% python3 -q
>>> import numpy as np
>>> import numpy.linalg as la
>>> np.set_printoptions(suppress=True, linewidth=160)
>>> rd = lambda a: np.round(a, 3) + 0
>>> arr = np.load("x.npy")
>>> arr
array([[ 5,  4,  5,  5,  3,  4,  3,  4,  3,  4,  3,  3],
       [ 1,  0,  1,  1, -1,  0, -1,  0, -1,  0, -1, -1],
       [ 2,  1,  2,  2,  0,  1,  0,  1,  0,  1,  0,  0],
       [ 0, -1,  0,  0, -2, -1, -2, -1, -2, -1, -2, -2],
       [ 4,  3,  4,  4,  2,  3,  2,  3,  2,  3,  2,  2],
       [-1, -2, -1, -1, -3, -2, -3, -2, -3, -2, -3, -3],
       [ 3,  2,  3,  3,  1,  2,  1,  2,  1,  2,  1,  1],
       [-1, -2, -1, -1, -3, -2, -3, -2, -3, -2, -3, -3],
       [ 1,  0,  1,  1, -1,  0, -1,  0, -1,  0, -1, -1],
       [ 1,  0,  1,  1, -1,  0, -1,  0, -1,  0, -1, -1],
       [ 1,  0,  1,  1, -1,  0, -1,  0, -1,  0, -1, -1],
       [ 3,  2,  3,  3,  1,  2,  1,  2,  1,  2,  1,  1]])
>>> # rows and columns are dependent
>>> f = np.array([0, 2])
>>> np.convolve(arr[4], f)
array([0, 8, 6, 8, 8, 4, 6, 4, 6, 4, 6, 4, 4])
>>> np.array([np.convolve(row, f, "same") for row in arr])
array([[ 0, 10,  8, 10, 10,  6,  8,  6,  8,  6,  8,  6],
       [ 0,  2,  0,  2,  2, -2,  0, -2,  0, -2,  0, -2],
       [ 0,  4,  2,  4,  4,  0,  2,  0,  2,  0,  2,  0],
       [ 0,  0, -2,  0,  0, -4, -2, -4, -2, -4, -2, -4],
       [ 0,  8,  6,  8,  8,  4,  6,  4,  6,  4,  6,  4],
       [ 0, -2, -4, -2, -2, -6, -4, -6, -4, -6, -4, -6],
       [ 0,  6,  4,  6,  6,  2,  4,  2,  4,  2,  4,  2],
       [ 0, -2, -4, -2, -2, -6, -4, -6, -4, -6, -4, -6],
       [ 0,  2,  0,  2,  2, -2,  0, -2,  0, -2,  0, -2],
       [ 0,  2,  0,  2,  2, -2,  0, -2,  0, -2,  0, -2],
       [ 0,  2,  0,  2,  2, -2,  0, -2,  0, -2,  0, -2],
       [ 0,  6,  4,  6,  6,  2,  4,  2,  4,  2,  4,  2]])
>>> np.correlate(arr[4], arr[9], "full")
array([ -4,  -7,  -7, -12,  -9, -13, -12, -15, -11,  -6,  -8,   2,  -2,   3,   1,   3,   3,   5,   6,   6,   5,   2,   2])
>>> np.cross(arr[4, :3], arr[9, :3])
array([ 3,  0, -3])
>>> Uu, s, vt = la.svd(arr)
>>> rd(s)
array([22.309,  9.291,  0.   ,  0.   ,  0.   ,  0.   ,  0.   ,  0.   ,  0.   ,  0.   ,  0.   ,  0.   ])
>>> np.argmax(s[:-1] / (s[1:] + 1e-6)) + 1
np.int64(2)
>>> B = Uu[:, :2] @ np.diag(s[:2]) @ vt[:2]
>>> la.matrix_rank(B)
np.int64(2)
>>> rd(la.norm(arr - B, 2)), rd(s[2])
(np.float64(0.0), np.float64(0.0))
>>> rd(np.abs(arr - B).max())
np.float64(0.0)
>>> B = arr / np.sqrt((arr ** 2).mean(axis=1, keepdims=True))
>>> rd(arr - arr.mean(axis=1, keepdims=True))
array([[ 1.167,  0.167,  1.167,  1.167, -0.833,  0.167, -0.833,  0.167, -0.833,  0.167, -0.833, -0.833],
       [ 1.167,  0.167,  1.167,  1.167, -0.833,  0.167, -0.833,  0.167, -0.833,  0.167, -0.833, -0.833],
       [ 1.167,  0.167,  1.167,  1.167, -0.833,  0.167, -0.833,  0.167, -0.833,  0.167, -0.833, -0.833],
       [ 1.167,  0.167,  1.167,  1.167, -0.833,  0.167, -0.833,  0.167, -0.833,  0.167, -0.833, -0.833],
       [ 1.167,  0.167,  1.167,  1.167, -0.833,  0.167, -0.833,  0.167, -0.833,  0.167, -0.833, -0.833],
       [ 1.167,  0.167,  1.167,  1.167, -0.833,  0.167, -0.833,  0.167, -0.833,  0.167, -0.833, -0.833],
       [ 1.167,  0.167,  1.167,  1.167, -0.833,  0.167, -0.833,  0.167, -0.833,  0.167, -0.833, -0.833],
       [ 1.167,  0.167,  1.167,  1.167, -0.833,  0.167, -0.833,  0.167, -0.833,  0.167, -0.833, -0.833],
       [ 1.167,  0.167,  1.167,  1.167, -0.833,  0.167, -0.833,  0.167, -0.833,  0.167, -0.833, -0.833],
       [ 1.167,  0.167,  1.167,  1.167, -0.833,  0.167, -0.833,  0.167, -0.833,  0.167, -0.833, -0.833],
       [ 1.167,  0.167,  1.167,  1.167, -0.833,  0.167, -0.833,  0.167, -0.833,  0.167, -0.833, -0.833],
       [ 1.167,  0.167,  1.167,  1.167, -0.833,  0.167, -0.833,  0.167, -0.833,  0.167, -0.833, -0.833]])
>>> rd(B[9])
array([ 1.225,  0.   ,  1.225,  1.225, -1.225,  0.   , -1.225,  0.   , -1.225,  0.   , -1.225, -1.225])
>>> Uu, s, vt = la.svd(arr)
>>> vecs = vt[:(s > 1e-8).sum()]
>>> rng = np.random.default_rng(82243)
>>> x0 = arr[1] + -1 * arr[10] + rng.integers(2) * np.eye(12)[1]
>>> x0
array([0., 0., 0., 0., 0., 0., 0., 0., 0., 0., 0., 0.])
>>> rd(np.diag(vecs.T @ vecs))
array([0.261, 0.087, 0.261, 0.261, 0.174, 0.087, 0.174, 0.087, 0.174, 0.087, 0.174, 0.174])
>>> rd(la.norm(x0 - vecs.T @ vecs @ x0))
np.float64(0.0)
>>> np.allclose(vecs.T @ vecs @ x0, x0)
True
>>> A = np.loadtxt("out2.csv", delimiter=",")
>>> A
array([[ 3.,  0.,  3.,  3.,  0.,  3.],
       [ 1.,  3.,  1.,  1.,  3.,  1.],
       [ 1., -1.,  0.,  1., -1.,  0.],
       [ 0.,  0.,  0.,  0.,  0.,  0.],
       [ 0.,  0.,  0.,  0.,  0.,  0.],
       [ 0.,  0.,  0.,  0.,  0.,  0.]])
>>> # rows and columns are dependent
>>> Uu, s, vt = la.svd(A)
>>> vecs = vt[:(s > 1e-8).sum()]
>>> x0 = A[2] + -2 * A[5] + rng.integers(2) * np.eye(6)[4]
>>> x0
array([ 1., -1.,  0.,  1., -1.,  0.])
>>> la.matrix_rank(np.vstack([A, x0]))
np.int64(3)
>>> f = np.array([2, 1, 0])
>>> np.array([np.convolve(row, f, "same") for row in A])
array([[ 3.,  6.,  9.,  3.,  6.,  3.],
       [ 7.,  5.,  3.,  7.,  5.,  1.],
       [-1., -1.,  2., -1., -1.,  0.],
       [ 0.,  0.,  0.,  0.,  0.,  0.],
       [ 0.,  0.,  0.,  0.,  0.,  0.],
       [ 0.,  0.,  0.,  0.,  0.,  0.]])
>>> np.convolve(A[3], f)
array([0., 0., 0., 0., 0., 0., 0., 0.])
